% python3 -q
>>> import numpy as np
>>> import numpy.linalg as la
>>> np.set_printoptions(suppress=True, linewidth=120)
>>> feats = np.load("block11.npy")
>>> print(feats)
[[ 1  1  0  0  0  0]
 [ 0  2  0  0  0  0]
 [ 1 -1  0  0  0  0]
 [ 0  0  1  1  0  0]
 [ 0  0  0  2  0  0]
 [ 0  0  1 -1  0  0]
 [ 0  0  0  0  1  1]
 [ 0  0  0  0  0  2]
 [ 0  0  0  0  1 -1]]
>>> t = np.radians(45)
>>> Rm = np.eye(6)
>>> Rm[0, 0] = Rm[1, 1] = np.cos(t)
>>> Rm[0, 1], Rm[1, 0] = -np.sin(t), np.sin(t)
>>> print(Rm.round(2))
[[ 0.71 -0.71  0.    0.    0.    0.  ]
 [ 0.71  0.71  0.    0.    0.    0.  ]
 [ 0.    0.    1.    0.    0.    0.  ]
 [ 0.    0.    0.    1.    0.    0.  ]
 [ 0.    0.    0.    0.    1.    0.  ]
 [ 0.    0.    0.    0.    0.    1.  ]]
>>> B = feats @ Rm.T
>>> print(np.allclose(feats @ feats.T, B @ B.T))
True
>>> print(np.round(np.abs(B - feats).max(axis=0), 2))
[1.41 1.   0.   0.   0.   0.  ]
>>> print(B.round(2) + 0)
[[ 0.    1.41  0.    0.    0.    0.  ]
 [-1.41  1.41  0.    0.    0.    0.  ]
 [ 1.41  0.    0.    0.    0.    0.  ]
 [ 0.    0.    1.    1.    0.    0.  ]
 [ 0.    0.    0.    2.    0.    0.  ]
 [ 0.    0.    1.   -1.    0.    0.  ]
 [ 0.    0.    0.    0.    1.    1.  ]
 [ 0.    0.    0.    0.    0.    2.  ]
 [ 0.    0.    0.    0.    1.   -1.  ]]
>>> print(round(la.det(Rm), 2), round(np.trace(Rm), 2))
1.0 5.41
>>> F = np.array([[1, 0, 0, 0, 0, 0, 0, 0],
...     [0, 0, 0, 1, 0, 0, 0, 0],
...     [0, 1, 0, 0, 0, 0, 0, 0],
...     [0, 0, 1, 0, 0, 0, 0, 0],
...     [0, 0, 0, 0, 1, 0, 0, 0],
...     [0, 0, 0, 0, 0, 1, 0, 0],
...     [0, 0, 0, 0, 0, 0, 0, 1],
...     [0, 0, 0, 0, 0, 0, 1, 0]])
>>> # 5 groups of indices that never mix
>>> print(np.round(la.norm(F, axis=0), 2))
[1. 1. 1. 1. 1. 1. 1. 1.]
>>> print(F[:, 0] @ F[:, 4])
0
>>> print(np.round(la.pinv(F), 2))
[[1. 0. 0. 0. 0. 0. 0. 0.]
 [0. 0. 1. 0. 0. 0. 0. 0.]
 [0. 0. 0. 1. 0. 0. 0. 0.]
 [0. 1. 0. 0. 0. 0. 0. 0.]
 [0. 0. 0. 0. 1. 0. 0. 0.]
 [0. 0. 0. 0. 0. 1. 0. 0.]
 [0. 0. 0. 0. 0. 0. 0. 1.]
 [0. 0. 0. 0. 0. 0. 1. 0.]]
>>> print(np.round(la.svd(F, compute_uv=False), 2))
[1. 1. 1. 1. 1. 1. 1. 1.]
>>> rng = np.random.default_rng(362)
>>> idx = rng.permutation(6)
>>> B = feats[:, idx] * rng.choice([-1, 1], 6)
>>> print(B)
[[-1  0  0  0  0  1]
 [ 0  0  0  0  0  2]
 [-1  0  0  0  0 -1]
 [ 0  0 -1  0  1  0]
 [ 0  0  0  0  2  0]
 [ 0  0 -1  0 -1  0]
 [ 0  1  0  1  0  0]
 [ 0  0  0  2  0  0]
 [ 0  1  0 -1  0  0]]
>>> Uu, _, VT = la.svd(feats.T @ B)
>>> print(Uu @ VT)
[[-1.  0.  0.  0.  0.  0.]
 [ 0.  0.  0.  0.  0.  1.]
 [ 0.  0. -1.  0.  0.  0.]
 [ 0.  0.  0.  0.  1.  0.]
 [ 0.  1.  0.  0.  0.  0.]
 [ 0.  0.  0.  1.  0.  0.]]
>>> print(np.round(la.lstsq(feats, B)[0], 2) + 0)
[[-1.  0.  0.  0.  0.  0.]
 [ 0.  0.  0.  0.  0.  1.]
 [ 0.  0. -1.  0.  0.  0.]
 [ 0.  0.  0.  0.  1.  0.]
 [ 0.  1.  0.  0.  0.  0.]
 [ 0.  0.  0.  1.  0.  0.]]
>>> K = np.load("mat.npy")
>>> print(K)
[[ 1  1 -1 -1  1  1 -1 -1]
 [ 1  1 -1 -1 -1 -1  1  1]
 [ 1 -1 -1  1 -1  1  1 -1]]
>>> B = K + rng.integers(-2, 3, (3, 1)) @ rng.integers(-2, 3, (1, 8))
>>> print(B)
[[ 1  3 -3 -2 -1  0 -2 -2]
 [ 1  1 -1 -1 -1 -1  1  1]
 [ 1  3 -5 -1 -5 -1 -1 -3]]
>>> print(B - K)
[[ 0  2 -2 -1 -2 -1 -1 -1]
 [ 0  0  0  0  0  0  0  0]
 [ 0  4 -4 -2 -4 -2 -2 -2]]
>>> print(np.round(la.svd(B - K, compute_uv=False), 2))
[8.94 0.   0.  ]
>>> u, r1 = K[1], K[2]
>>> print(u @ u)
8
>>> p = (u @ r1) / (u @ u) * u
>>> print(r1 - p)
[ 1. -1. -1.  1. -1.  1.  1. -1.]
>>> print(la.matrix_rank(np.outer(u, r1)))
1
>>> print((r1 - p) @ u)
0.0
>>> Q, evecs = la.qr(F[:, :7])[0], la.qr(F[:, 7:])[0]
>>> sigma = la.svd(Q.T @ evecs, compute_uv=False)
>>> print(round(la.norm(Q @ Q.T - evecs @ evecs.T, 2), 2))
1.0
>>> print(np.degrees(np.arccos(sigma.clip(0, 1))))
[90.]
>>> print(sigma)
[0.]
>>> print((sigma > 0.9).sum())
0
>>> arr = np.load("out18.npy")
>>> print(arr)
[[0. 4. 0. 0. 0. 0. 0.]
 [4. 1. 4. 0. 0. 0. 0.]
 [0. 4. 1. 4. 0. 0. 0.]
 [0. 0. 4. 3. 4. 0. 0.]
 [0. 0. 0. 4. 1. 4. 0.]
 [0. 0. 0. 0. 4. 2. 4.]
 [0. 0. 0. 0. 0. 4. 5.]]
>>> x0 = np.array([-8, 7, -7, -8, -4, 7, -1])
>>> a = np.maximum(arr @ x0, 0)
>>> print(np.flatnonzero(a > 1e-9))
[0 6]
>>> print(a)
[28.  0.  0.  0.  0.  0. 23.]
>>> print(np.unravel_index(np.abs(arr).argmax(), arr.shape))
(np.int64(6), np.int64(6))
>>> print(arr - arr[0])
[[ 0.  0.  0.  0.  0.  0.  0.]
 [ 4. -3.  4.  0.  0.  0.  0.]
 [ 0.  0.  1.  4.  0.  0.  0.]
 [ 0. -4.  4.  3.  4.  0.  0.]
 [ 0. -4.  0.  4.  1.  4.  0.]
 [ 0. -4.  0.  0.  4.  2.  4.]
 [ 0. -4.  0.  0.  0.  4.  5.]]
>>> print(round(float(la.norm(arr)), 2))
15.26
>>> A = np.array([[-0.8, -1.2, 0.2, -1.9, -0.6, 0.0, -0.2, -2.5, -0.9, 1.7],
...     [2.8, -0.9, 0.7, 0.1, 0.9, -0.6, -0.5, -1.0, -0.8, -1.2],
...     [0.3, 0.3, 0.3, 0.9, -0.3, 0.0, -1.7, 0.8, 0.5, -1.1],
...     [0.9, -1.1, -0.2, -0.1, -1.0, 0.4, 0.2, 0.7, -0.7, 0.6],
...     [-1.0, -0.9, 1.1, -0.1, 0.3, -1.3, 1.4, 1.1, 1.0, 0.5],
...     [0.6, 1.1, 0.4, -0.7, -0.4, 1.1, -0.5, -2.3, 0.3, 1.5],
...     [2.1, -0.5, 0.3, 1.0, -0.5, 2.1, -0.6, 1.5, 0.8, -0.1]])
>>> print(A)
[[-0.8 -1.2  0.2 -1.9 -0.6  0.  -0.2 -2.5 -0.9  1.7]
 [ 2.8 -0.9  0.7  0.1  0.9 -0.6 -0.5 -1.  -0.8 -1.2]
 [ 0.3  0.3  0.3  0.9 -0.3  0.  -1.7  0.8  0.5 -1.1]
 [ 0.9 -1.1 -0.2 -0.1 -1.   0.4  0.2  0.7 -0.7  0.6]
 [-1.  -0.9  1.1 -0.1  0.3 -1.3  1.4  1.1  1.   0.5]
 [ 0.6  1.1  0.4 -0.7 -0.4  1.1 -0.5 -2.3  0.3  1.5]
 [ 2.1 -0.5  0.3  1.  -0.5  2.1 -0.6  1.5  0.8 -0.1]]
>>> x0 = np.array([2, 1, 1, 2, 2, -1, 1, 1, -1, 1])
>>> a = np.maximum(A @ x0, 0)
>>> print(np.flatnonzero(a > 1e-9))
[1 3 4 6]
>>> x0 = np.array([2, 0, 3, 1, -2, -2, 0, 1, -2, 3])
>>> print(np.round(A * x0, 2))
[[-1.6 -0.   0.6 -1.9  1.2 -0.  -0.  -2.5  1.8  5.1]
 [ 5.6 -0.   2.1  0.1 -1.8  1.2 -0.  -1.   1.6 -3.6]
 [ 0.6  0.   0.9  0.9  0.6 -0.  -0.   0.8 -1.  -3.3]
 [ 1.8 -0.  -0.6 -0.1  2.  -0.8  0.   0.7  1.4  1.8]
 [-2.  -0.   3.3 -0.1 -0.6  2.6  0.   1.1 -2.   1.5]
 [ 1.2  0.   1.2 -0.7  0.8 -2.2 -0.  -2.3 -0.6  4.5]
 [ 4.2 -0.   0.9  1.   1.  -4.2 -0.   1.5 -1.6 -0.3]]
>>> print(np.round(A @ (2 * x0), 2))
[ 5.4  8.4 -1.  12.4  7.6  3.8  5. ]
>>> print(A @ np.eye(10)[6])
[-0.2 -0.5 -1.7  0.2  1.4 -0.5 -0.6]
>>> W0 = np.loadtxt("case7.csv", delimiter=",")
>>> print(W0)
[[-3.7  3.  -5.  -2.  -2. ]
 [ 1.   0.3 -1.   5.  -4. ]
 [ 4.   4.   5.3 -4.   2. ]
 [-1.   4.   2.   0.3 -4. ]
 [-4.   3.  -5.  -2.  -1.7]]
>>> def softmax(z):
...     e = np.exp(z - z.max(axis=-1, keepdims=True))
...     return e / e.sum(axis=-1, keepdims=True)
... 
>>> print(np.round(softmax(W0[1] + -1), 2) + 0)
[0.02 0.01 0.   0.97 0.  ]
>>> print(np.round(softmax(W0).sum(axis=1), 2))
[1. 1. 1. 1. 1.]
>>> print(np.round(softmax(10 * W0[1]), 2) + 0)
[0. 0. 0. 1. 0.]
>>> S = W0 @ W0.T / np.sqrt(5)
>>> print(np.round(softmax(S)[1] @ W0, 2))
[ 1.   0.3 -1.   5.  -4. ]
>>> print(softmax(S).round(6).argmax(axis=1))
[4 1 2 3 4]
>>> J = np.loadtxt("x.csv", delimiter=",")
>>> print(J)
[[  9.   2.   9.   1.  -2.  -3.  -7.   8.   7.]
 [ 27.   3.   9.   3. -13.   8.   2.  -6.   3.]
 [ -3.   9.   6.   2.  -6.   0.  -7.   5.  -1.]
 [  3.  -2.   0.   1.   2.   5.   7.  -1.  -8.]
 [ 13.   2.   0.   1.  -2.   4.   0.  -5.  -2.]
 [  7.  -5.  -1.  -6.   0.   4.  11.   0.  -6.]
 [ 12.   5.   9. -12.   2.   0.  13.  14.  -3.]
 [ 17.   8.  -1. -10.   8.   2.  -3.  11.   5.]
 [ 14.   4.   1.   9.  -9.  12.   5. -15.  -6.]
 [  4.   5.   1.  -5.  -3.  11.  25.  -4. -14.]
 [ 13.   2.   0.   1.  -2.   4.   0.  -5.  -2.]
 [ 14.   8.  15.   5. -15.   9.   2.   3.  -4.]]
>>> print(la.cond(J) > 100)
True
>>> print(np.round(la.norm(J, 2) / la.norm(J), 2))
0.69
>>> u, r1 = J[10], J[1]
>>> print(u @ r1)
442.0
>>> p = (u @ r1) / (u @ u) * u
>>> print(round(float((r1 - p) @ u), 2))
0.0
>>> print(np.outer(u, r1))
[[ 351.   39.  117.   39. -169.  104.   26.  -78.   39.]
 [  54.    6.   18.    6.  -26.   16.    4.  -12.    6.]
 [   0.    0.    0.    0.   -0.    0.    0.   -0.    0.]
 [  27.    3.    9.    3.  -13.    8.    2.   -6.    3.]
 [ -54.   -6.  -18.   -6.   26.  -16.   -4.   12.   -6.]
 [ 108.   12.   36.   12.  -52.   32.    8.  -24.   12.]
 [   0.    0.    0.    0.   -0.    0.    0.   -0.    0.]
 [-135.  -15.  -45.  -15.   65.  -40.  -10.   30.  -15.]
 [ -54.   -6.  -18.   -6.   26.  -16.   -4.   12.   -6.]]
>>> print(np.round(la.norm(u + r1) ** 2 + la.norm(u - r1) ** 2, 2))
2666.0
>>> B = np.array([[1, -1, 1], [-2, 1, -2], [-1, -2, -1], [1, 2, 1], [2, -1, -1]])
>>> print(np.round(np.einsum("ik,kj->ij", W0, B), 2))
[[-10.7  14.7  -4.7]
 [ -1.6  15.3  10.4]
 [ -9.3 -20.6 -15.3]
 [-18.7   5.6  -6.7]
 [-10.4  14.7  -5.3]]
>>> print(la.matrix_rank(W0 @ B))
3
>>> print(np.round(B.T @ W0.T, 2))
[[-10.7  -1.6  -9.3 -18.7 -10.4]
 [ 14.7  15.3 -20.6   5.6  14.7]
 [ -4.7  10.4 -15.3  -6.7  -5.3]]
>>> B = J[0, 0] * J[1:] - np.outer(J[1:, 0], J[0])
>>> print(B)
[[   0.  -27. -162.    0.  -63.  153.  207. -270. -162.]
 [   0.   87.   81.   21.  -60.   -9.  -84.   69.   12.]
 [   0.  -24.  -27.    6.   24.   54.   84.  -33.  -93.]
 [   0.   -8. -117.   -4.    8.   75.   91. -149. -109.]
 [   0.  -59.  -72.  -61.   14.   57.  148.  -56. -103.]
 [   0.   21.  -27. -120.   42.   36.  201.   30. -111.]
 [   0.   38. -162. -107.  106.   69.   92.  -37.  -74.]
 [   0.    8. -117.   67.  -53.  150.  143. -247. -152.]
 [   0.   37.  -27.  -49.  -19.  111.  253.  -68. -154.]
 [   0.   -8. -117.   -4.    8.   75.   91. -149. -109.]
 [   0.   44.    9.   31. -107.  123.  116.  -85. -134.]]
>>> print(np.flatnonzero(~B.round(6).any(axis=1)))
[]
>>> print(la.matrix_rank(B), la.matrix_rank(J))
7 8
>>> M = np.load("run6.npy")
>>> print(M)
[[ 2  4  4]
 [ 1 -9  7]
 [-8 -8  9]]
>>> B = M ** -1
Traceback (most recent call last):
  File "<python-input-93>", line 1, in <module>
    B = M ** -1
        ~~^^~~~
ValueError: Integers to negative integer powers are not allowed.
>>> B = la.inv(M)
>>> print(np.round(la.det(M) * B, 2))
[[-25. -68.  64.]
 [-65.  50. -10.]
 [-80. -16. -22.]]
>>> print((np.abs(B) > 1e-9).astype(int))
[[1 1 1]
 [1 1 1]
 [1 1 1]]
>>> print(np.round(la.inv(B), 2))
[[ 2.  4.  4.]
 [ 1. -9.  7.]
 [-8. -8.  9.]]
>>> print(B.round(2))
[[ 0.04  0.11 -0.1 ]
 [ 0.1  -0.08  0.02]
 [ 0.13  0.03  0.03]]
>>> print(np.round(la.cond(M), 2))
3.0
>>> print(np.round(la.slogdet(M)[0], 2))
-1.0
>>> print(np.allclose(B, M.T))
False
>>> print(np.round(M @ B, 2) + 0)
[[1. 0. 0.]
 [0. 1. 0.]
 [0. 0. 1.]]
